% ipython --no-banner

In [1]: import numpy as np

In [2]: import numpy.linalg as la

In [3]: np.set_printoptions(precision=2, suppress=True, linewidth=160, sign=" ")

In [4]: rnd = lambda a: np.round(a, 2) + 0

In [5]: A = np.loadtxt("sample2.csv", delimiter=",")

In [6]: A
Out[6]: 
array([[-1.,  1.,  0.],
       [ 0., -1.,  1.],
       [ 0.,  0., -1.]])

In [7]: t3 = np.stack([A, -1 * A, A[::-1]])

In [8]: print(t3.sum(axis=0))
[[ 0.  0. -1.]
 [ 0. -1.  1.]
 [-1.  1.  0.]]

In [9]: print(t3.shape)
(3, 3, 3)

In [10]: la.matrix_rank(t3)
Out[10]: array([ 3,  3,  3])

In [11]: other = A[0, 0] * A[1:] - np.outer(A[1:, 0], A[0])

In [12]: other
Out[12]: 
array([[ 0.,  1., -1.],
       [ 0., -0.,  1.]])

In [13]: A[:, 0] / A[0, 0]
Out[13]: array([ 1., -0., -0.])

In [14]: la.matrix_rank(other), la.matrix_rank(A)
Out[14]: (np.int64(2), np.int64(3))

In [15]: A.shape
Out[15]: (3, 3)

In [16]: print(rnd(A.mean(axis=0)))
[-0.33  0.    0.  ]

In [17]: rnd(la.svd(A, compute_uv=False))
Out[17]: array([ 1.8 ,  1.25,  0.45])

In [18]: np.abs(A).max()
Out[18]: np.float64(1.0)

In [19]: M = np.load("layer15.npy")

In [20]: print(M)
[[ 0 -4  0]
 [ 4  0  3]
 [ 0 -3  0]]

In [21]: np.einsum("ij,ji->", M, M)
Out[21]: np.int64(-50)

In [22]: rnd(la.det(M.T))
Out[22]: np.float64(0.0)

In [23]: rnd(la.eigvals(M).sum().real)
Out[23]: np.float64(0.0)

In [24]: rnd(np.poly(M))
Out[24]: array([  1.,   0.,  25.,   0.])

In [25]: np.einsum("ii->", M)
Out[25]: np.int64(0)

In [26]: rnd(la.det(M[::-1]))
Out[26]: np.float64(0.0)

In [27]: la.matrix_rank(M, rtol=0.1)
Out[27]: np.int64(2)

In [28]: la.cond(M) > 100
Out[28]: np.True_

In [29]: [round(float(x), 2) for x in la.svd(M, compute_uv=False)[:3]]
Out[29]: [5.0, 5.0, 0.0]

In [30]: rnd(la.norm(M, 2) / la.norm(M))
Out[30]: np.float64(0.71)

In [31]: rk = la.matrix_rank(M)

In [32]: rk
Out[32]: np.int64(2)

In [33]: ns = la.svd(M)[2][rk:].T

In [34]: [int(la.matrix_rank(M[:i])) for i in range(1, len(M) + 1)]
Out[34]: [1, 2, 2]

In [35]: W1 = np.array([[-1, 1, -1], [-1, 1, 0], [-1, 3, 3]])

In [36]: coef = np.array([3, 1, 3])

In [37]: H = np.maximum(M @ W1 + coef, 0)

In [38]: la.matrix_rank(H)
Out[38]: np.int64(3)

In [39]: cent = np.array([[-4, -2, -3], [-3, -5, -4], [-4, 1, 0]])

In [40]: print(H @ cent)
[[-40 -11 -21]
 [-74 -62 -56]
 [-36  -9 -18]]

In [41]: mat = np.load("mat.npy")

In [42]: mat
Out[42]: 
array([[ 4,  2,  2,  0],
       [ 2,  1,  1,  0],
       [ 2,  1,  1,  0],
       [ 0,  0,  0,  0]])

In [43]: vals, evecs = la.eigh(mat)

In [44]: rnd(evecs.T @ evecs)
Out[44]: 
array([[ 1.,  0.,  0.,  0.],
       [ 0.,  1.,  0.,  0.],
       [ 0.,  0.,  1.,  0.],
       [ 0.,  0.,  0.,  1.]])

In [45]: rnd(vals)
Out[45]: array([ 0.,  0.,  0.,  6.])

In [46]: rnd(la.eigvalsh(mat + -3 * np.eye(4)))
Out[46]: array([-3., -3., -3.,  3.])

In [47]: np.unique(vals.round(6) + 0, return_counts=True)[1]
Out[47]: array([ 3,  1])

In [48]: rnd(evecs @ np.diag(vals) @ evecs.T)
Out[48]: 
array([[ 4.,  2.,  2.,  0.],
       [ 2.,  1.,  1.,  0.],
       [ 2.,  1.,  1.,  0.],
       [ 0.,  0.,  0.,  0.]])

In [49]: (vals > 1e-8).sum(), (vals < -1e-8).sum()
Out[49]: (np.int64(1), np.int64(0))

In [50]: print(rnd(np.abs(evecs[:, -1])))
[ 0.82  0.41  0.41  0.  ]

In [51]: x = np.array([0, 4, -2, 3])

In [52]: h = np.maximum(mat @ x, 0)

In [53]: mat.T @ h
Out[53]: array([ 24,  12,  12,   0])

In [54]: np.maximum(mat @ x, 0) - np.maximum(-mat @ x, 0)
Out[54]: array([ 4,  2,  2,  0])

In [55]: U, s, Vt = la.svd(mat)

In [56]: rnd(s)
Out[56]: array([ 6.,  0.,  0.,  0.])

In [57]: other = U[:, :1] @ np.diag(s[:1]) @ Vt[:1]

In [58]: rnd(la.norm(mat - other) / la.norm(mat))
Out[58]: np.float64(0.0)

In [59]: rnd(other)
Out[59]: 
array([[ 4.,  2.,  2.,  0.],
       [ 2.,  1.,  1.,  0.],
       [ 2.,  1.,  1.,  0.],
       [ 0.,  0.,  0.,  0.]])

In [60]: rnd(la.norm(mat - other, 2)), rnd(s[1])
Out[60]: (np.float64(0.0), np.float64(0.0))

In [61]: rnd(np.abs(mat - other).max())
Out[61]: np.float64(0.0)

In [62]: la.matrix_rank(mat, rtol=0.05)
Out[62]: np.int64(1)

In [63]: m1 = np.load("data.npy")

In [64]: print(rnd(m1))
[[ 0.33 -0.67 -0.67]
 [-0.67  0.33 -0.67]
 [-0.67 -0.67  0.33]]

In [65]: vals, evecs = la.eig(m1)

In [66]: vals
Out[66]: array([ 1., -1.,  1.])

In [67]: rnd(la.svd(m1, compute_uv=False))
Out[67]: array([ 1.,  1.,  1.])

In [68]: rnd(la.pinv(m1))
Out[68]: 
array([[ 0.33, -0.67, -0.67],
       [-0.67,  0.33, -0.67],
       [-0.67, -0.67,  0.33]])

In [69]: X = np.loadtxt("dump.csv", delimiter=",")

In [70]: rnd(X)
Out[70]: 
array([[-0.7 , -0.84, -0.14],
       [-0.84,  1.41,  0.71],
       [-0.14,  0.71,  0.29]])

In [71]: np.allclose(X, X.T)
Out[71]: True

In [72]: (X - X.T) / 2
Out[72]: 
array([[ 0.,  0.,  0.],
       [ 0.,  0.,  0.],
       [ 0.,  0.,  0.]])

In [73]: rnd(np.abs(la.eigvals(X)).max())
Out[73]: np.float64(2.0)

In [74]: np.allclose(X @ X.T, X.T @ X)
Out[74]: True

In [75]: print(rnd(np.trace(X)))
1.0

In [76]: print(rnd(la.matrix_power(X, 2)))
[[ 1.21 -0.69 -0.53]
 [-0.69  3.18  1.33]
 [-0.53  1.33  0.61]]

In [77]: la.matrix_rank(X, rtol=0.1)
Out[77]: np.int64(2)

In [78]: np.argsort(-la.norm(X, axis=0).round(6), kind="stable")[:3]
Out[78]: array([ 1,  0,  2])

In [79]: la.cond(X) > 100
Out[79]: np.True_

In [80]: rnd(la.norm(X, 2) / la.norm(X))
Out[80]: np.float64(0.89)

In [81]: rnd(la.eigvalsh(X).min())
Out[81]: np.float64(-1.0)

In [82]: np.argsort(-la.norm(mat, axis=0).round(6), kind="stable")[:3]
Out[82]: array([ 0,  1,  2])

In [83]: la.matrix_rank(mat, rtol=0.1)
Out[83]: np.int64(1)

In [84]: print(rnd(la.norm(mat, 2) / la.norm(mat)))
1.0

In [85]: data = np.loadtxt("test6.csv", delimiter=",")

In [86]: data
Out[86]: 
array([[ 0.22,  0.04,  0.51],
       [ 0.95,  0.33,  1.  ],
       [ 0.89,  0.25,  1.  ],
       [-0.58, -0.12, -0.93],
       [-0.87, -0.24, -1.  ],
       [ 0.91,  0.27,  1.  ],
       [ 0.84,  0.22,  1.  ],
       [-0.5 , -0.1 , -0.89],
       [ 0.98,  0.38,  1.  ],
       [ 0.84,  0.22,  1.  ],
       [-0.71, -0.16, -0.98],
       [ 0.95,  0.33,  1.  ],
       [ 0.58,  0.12,  0.93],
       [-0.65, -0.14, -0.96],
       [ 0.11,  0.02,  0.27],
       [ 0.11,  0.02,  0.27],
       [-0.96, -0.35, -1.  ],
       [-0.98, -0.41, -1.  ],
       [-0.8 , -0.2 , -0.99],
       [-0.32, -0.06, -0.69]])

In [87]: cen = data - data.mean(axis=0)

In [88]: U, s, Vt = la.svd(cen, full_matrices=False)

In [89]: print(rnd(Vt[0] * np.sign(Vt[0, np.abs(Vt[0]).argmax()])))
[ 0.62  0.19  0.76]

In [90]: print(rnd(s))
[ 5.3   0.55  0.11]

In [91]: print(np.abs(U[:, 0]).argmax())
17

In [92]: print(la.matrix_rank(cen))
3

In [93]: rnd(np.abs(Vt[-1]))
Out[93]: array([ 0.51,  0.83,  0.21])

In [94]: P = data @ la.solve(data.T @ data, data.T)

In [95]: rnd(P @ data[:, 1])
Out[95]: array([ 0.04,  0.33,  0.25, -0.12, -0.24,  0.27,  0.22, -0.1 ,  0.38,  0.22, -0.16,  0.33,  0.12, -0.14,  0.02,  0.02, -0.35, -0.41, -0.2 , -0.06])

In [96]: np.allclose(P @ P, P)
Out[96]: True

In [97]: rnd(np.trace(P))
Out[97]: np.float64(3.0)
